$ python3 -q
>>> import numpy as np
>>> np.set_printoptions(precision=2, suppress=True, linewidth=100, legacy="1.25")
>>> tidy = lambda a: np.round(a, 2) + 0
>>> J = np.load("data.npy")
>>> J
array([[-0.4 ,  0.8 ,  0.  , -0.5 , -1.  ,  0.4 , -0.8 ,  1.1 ,  0.  ,  0.4 ,  1.2 ,  1.3 , -0.7 ],
       [-0.7 , -1.2 ,  0.2 ,  0.2 ,  1.7 ,  0.8 , -0.2 , -0.4 , -0.5 , -0.5 ,  1.5 ,  1.3 ,  0.1 ],
       [-2.2 , -1.9 ,  1.  , -0.3 , -0.3 ,  1.6 , -0.3 ,  1.2 , -0.3 ,  0.  , -0.4 ,  0.3 , -1.6 ],
       [-0.4 , -0.6 ,  0.4 , -0.1 ,  0.7 , -1.2 ,  1.7 ,  0.2 ,  1.3 , -0.4 ,  0.4 ,  1.8 ,  1.6 ],
       [-0.31, -1.61,  0.9 , -0.02,  1.45,  1.13,  0.17, -0.91, -0.39, -0.69,  1.35,  1.28, -0.04],
       [-0.6 , -1.3 ,  0.7 , -0.9 ,  0.7 ,  0.5 , -0.1 ,  1.9 , -0.5 , -0.6 , -0.1 ,  1.8 , -0.2 ]])
>>> f, r1 = J[4], J[3]
>>> tidy(f @ r1)
3.77
>>> pr = (f @ r1) / (f @ f) * f
>>> tidy(r1 - pr)
array([-0.3 , -0.09,  0.11, -0.09,  0.24, -1.56,  1.65,  0.49,  1.42, -0.18, -0.03,  1.39,  1.61])
>>> np.linalg.matrix_rank(np.outer(f, r1))
1
>>> other = J / np.linalg.norm(J, axis=1)
Traceback (most recent call last):
  File "<python-input-10>", line 1, in <module>
    other = J / np.linalg.norm(J, axis=1)
            ~~^~~~~~~~~~~~~~~~~~~~~~~~~~~
ValueError: operands could not be broadcast together with shapes (6,13) (6,) 
>>> other = J / np.linalg.norm(J, axis=1, keepdims=True)
>>> gram = other @ other.T
>>> (np.abs(gram) > 0.9).astype(int)
array([[1, 0, 0, 0, 0, 0],
       [0, 1, 0, 0, 1, 0],
       [0, 0, 1, 0, 0, 0],
       [0, 0, 0, 1, 0, 0],
       [0, 1, 0, 0, 1, 0],
       [0, 0, 0, 0, 0, 1]])
>>> tidy(np.linalg.norm(other, axis=1))
array([1., 1., 1., 1., 1., 1.])
>>> np.argwhere(np.triu(np.abs(gram) > 0.95, 1))
array([], shape=(0, 2), dtype=int64)
>>> tidy(np.degrees(np.arccos(np.clip(gram[4, 0], -1, 1))))
91.51
>>> x = np.array([-1, -2, -2, 2, 1, 3, -1, 3, 1, -2, -2, 2, -3])
>>> a = np.maximum(J @ x, 0)
>>> tidy(a)
array([ 3.6,  6. , 17.7,  0. ,  4.6, 13.1])
>>> tidy(np.tanh(J @ x))
array([ 1.,  1.,  1., -1.,  1.,  1.])
>>> tidy(np.maximum(J @ (3 * x), 0))
array([10.8, 18. , 53.1,  0. , 13.8, 39.3])
>>> J * (a > 1e-9)[:, None]
array([[-0.4 ,  0.8 ,  0.  , -0.5 , -1.  ,  0.4 , -0.8 ,  1.1 ,  0.  ,  0.4 ,  1.2 ,  1.3 , -0.7 ],
       [-0.7 , -1.2 ,  0.2 ,  0.2 ,  1.7 ,  0.8 , -0.2 , -0.4 , -0.5 , -0.5 ,  1.5 ,  1.3 ,  0.1 ],
       [-2.2 , -1.9 ,  1.  , -0.3 , -0.3 ,  1.6 , -0.3 ,  1.2 , -0.3 ,  0.  , -0.4 ,  0.3 , -1.6 ],
       [-0.  , -0.  ,  0.  , -0.  ,  0.  , -0.  ,  0.  ,  0.  ,  0.  , -0.  ,  0.  ,  0.  ,  0.  ],
       [-0.31, -1.61,  0.9 , -0.02,  1.45,  1.13,  0.17, -0.91, -0.39, -0.69,  1.35,  1.28, -0.04],
       [-0.6 , -1.3 ,  0.7 , -0.9 ,  0.7 ,  0.5 , -0.1 ,  1.9 , -0.5 , -0.6 , -0.1 ,  1.8 , -0.2 ]])
>>> E = np.loadtxt("block6.csv", delimiter=",")
>>> tidy(E)
array([[ 0.54,  0.28,  0.85, -0.13, -2.16, -1.19,  0.69, -0.36, -0.54,  0.97, -0.71],
       [-0.44,  1.01, -0.58, -0.8 , -0.07, -3.06, -0.94, -1.83, -0.01,  0.41, -0.33],
       [-0.53,  0.41, -1.15, -1.95, -0.22, -0.01,  0.78,  0.93, -1.17,  0.73,  2.82],
       [-0.41, -0.38, -0.74,  0.64,  0.09, -0.79,  1.81, -2.01,  1.01, -0.37,  0.4 ],
       [-0.49,  2.22, -0.12, -1.  , -0.37, -0.02,  1.19, -0.51, -1.54,  0.  , -1.31],
       [-1.08, -0.94, -0.3 ,  1.78, -0.22,  0.35, -0.17, -1.03, -2.  , -0.02,  0.16],
       [-0.47,  1.33,  1.08,  1.54,  0.2 , -1.54,  1.05, -0.35,  1.2 , -0.52,  1.14],
       [-1.05, -0.15,  1.66, -0.65,  0.29,  2.03, -0.03, -1.29,  0.64,  1.05,  0.22],
       [-2.19, -1.24,  0.93,  0.11, -0.09, -0.02,  1.19,  0.84,  0.03,  0.69, -1.52]])
>>> tidy(np.linalg.norm(E, 1)), tidy(np.linalg.norm(E, np.inf))
(9.14, 10.7)
>>> tidy(E[7] @ E[1])
-3.62
>>> tidy(np.linalg.norm(E, axis=0))
array([2.91, 3.25, 2.79, 3.44, 2.25, 4.24, 3.04, 3.49, 3.3 , 1.91, 3.76])
>>> tidy(np.linalg.norm(E[7] - E[1]))
5.92
>>> tidy(np.linalg.norm(E, axis=1))
array([3.08, 4.01, 4.12, 3.24, 3.48, 3.26, 3.49, 3.42, 3.49])
